$ python3 -q
>>> import numpy as np
>>> import numpy.linalg as la
>>> np.set_printoptions(precision=1, suppress=True, linewidth=120, legacy="1.25")
>>> def rd(a):
...     return np.round(a, 1) + 0
... 
>>> J = np.diag(np.array([2, 2, -1])) + 3 * np.eye(3, k=1) + 3 * np.eye(3, k=-1)
>>> J
array([[ 2.,  3.,  0.],
       [ 3.,  2.,  3.],
       [ 0.,  3., -1.]])
>>> x0 = np.array([9, 4, 8])
>>> J @ (2 * x0)
array([ 60., 118.,   8.])
>>> J @ np.eye(3)[2]
array([ 0.,  3., -1.])
>>> np.einsum("ij,j->i", J, x0)
array([30., 59.,  4.])
>>> rng = np.random.default_rng(1385)
>>> z = rng.permutation(3)
>>> z
array([2, 0, 1])
>>> Y = J[z][:, z]
>>> np.trace(Y)
3.0
>>> rd(np.sort(np.abs(la.eigvals(Y))))
array([0.7, 3.4, 5.7])
>>> np.allclose(Y, J)
False
>>> w, V = la.eigh(J)
>>> rd(V.T @ J @ V)
array([[-3.4,  0. ,  0. ],
       [ 0. ,  0.7,  0. ],
       [ 0. ,  0. ,  5.7]])
>>> rd(V.T @ V)
array([[1., 0., 0.],
       [0., 1., 0.],
       [0., 0., 1.]])
>>> np.unique(w.round(6) + 0, return_counts=True)[1]
array([1, 1, 1])
>>> np.abs(V[:, -1]).round(6).argmax()
1
>>> O, R = la.qr(J)
>>> rd(abs(R[0, 0])), rd(la.norm(J[:, 0]))
(3.6, 3.6)
>>> rd(R)
array([[-3.6, -3.3, -2.5],
       [ 0. ,  3.3, -1.6],
       [ 0. ,  0. ,  1.1]])
>>> rd(O.T @ O)
array([[1., 0., 0.],
       [0., 1., 0.],
       [0., 0., 1.]])
>>> rd(O)
array([[-0.6,  0.3, -0.8],
       [-0.8, -0.2,  0.5],
       [ 0. ,  0.9,  0.4]])
>>> rd(np.abs(np.diag(R)))
array([3.6, 3.3, 1.1])
>>> arr = np.array([[3.1, -1.2, -5.2],
...     [-0.4, 3.6, 0.8],
...     [-1.7, 1.9, -3.9],
...     [0.6, 2.3, -0.8],
...     [-4.6, 3.1, -4.4],
...     [0.7, 2.5, -0.2],
...     [1.7, 2.4, 0.6],
...     [3.1, 1.3, -0.4],
...     [-0.1, 1.8, -2.5],
...     [-0.4, 3.1, -0.3],
...     [-1.6, 6.3, 5.1],
...     [-1.4, 4.3, 1.1],
...     [-2.4, 4.1, -0.1],
...     [-1.5, 3.7, -0.1],
...     [0.6, 4.3, 3.1],
...     [1.4, 2.5, 0.4],
...     [-1.2, 3.6, -0.1]])
>>> d = la.norm(arr[:, None] - arr[None], axis=-1)
>>> rd(d[:5, :5])
array([[0. , 8.4, 5.9, 6.2, 8.9],
       [8.4, 0. , 5.2, 2.3, 6.7],
       [5.9, 5.2, 0. , 3.9, 3.2],
       [6.2, 2.3, 3.9, 0. , 6.4],
       [8.9, 6.7, 3.2, 6.4, 0. ]])
>>> d.shape
(17, 17)
>>> rd(la.norm(arr, axis=1))
array([6.2, 3.7, 4.7, 2.5, 7.1, 2.6, 3. , 3.4, 3.1, 3.1, 8.3, 4.7, 4.8, 4. , 5.3, 2.9, 3.8])
>>> (d + 1e9 * np.eye(17)).round(6).argmin(axis=1)
array([ 8, 16,  8,  5,  2,  3, 15,  6,  3, 16, 14,  1, 13, 16,  1,  6, 13])
>>> rd(d[9])
array([7.4, 1.2, 4. , 1.4, 5.9, 1.3, 2.4, 3.9, 2.6, 0. , 6.4, 2.1, 2.2, 1.3, 3.7, 2. , 1. ])
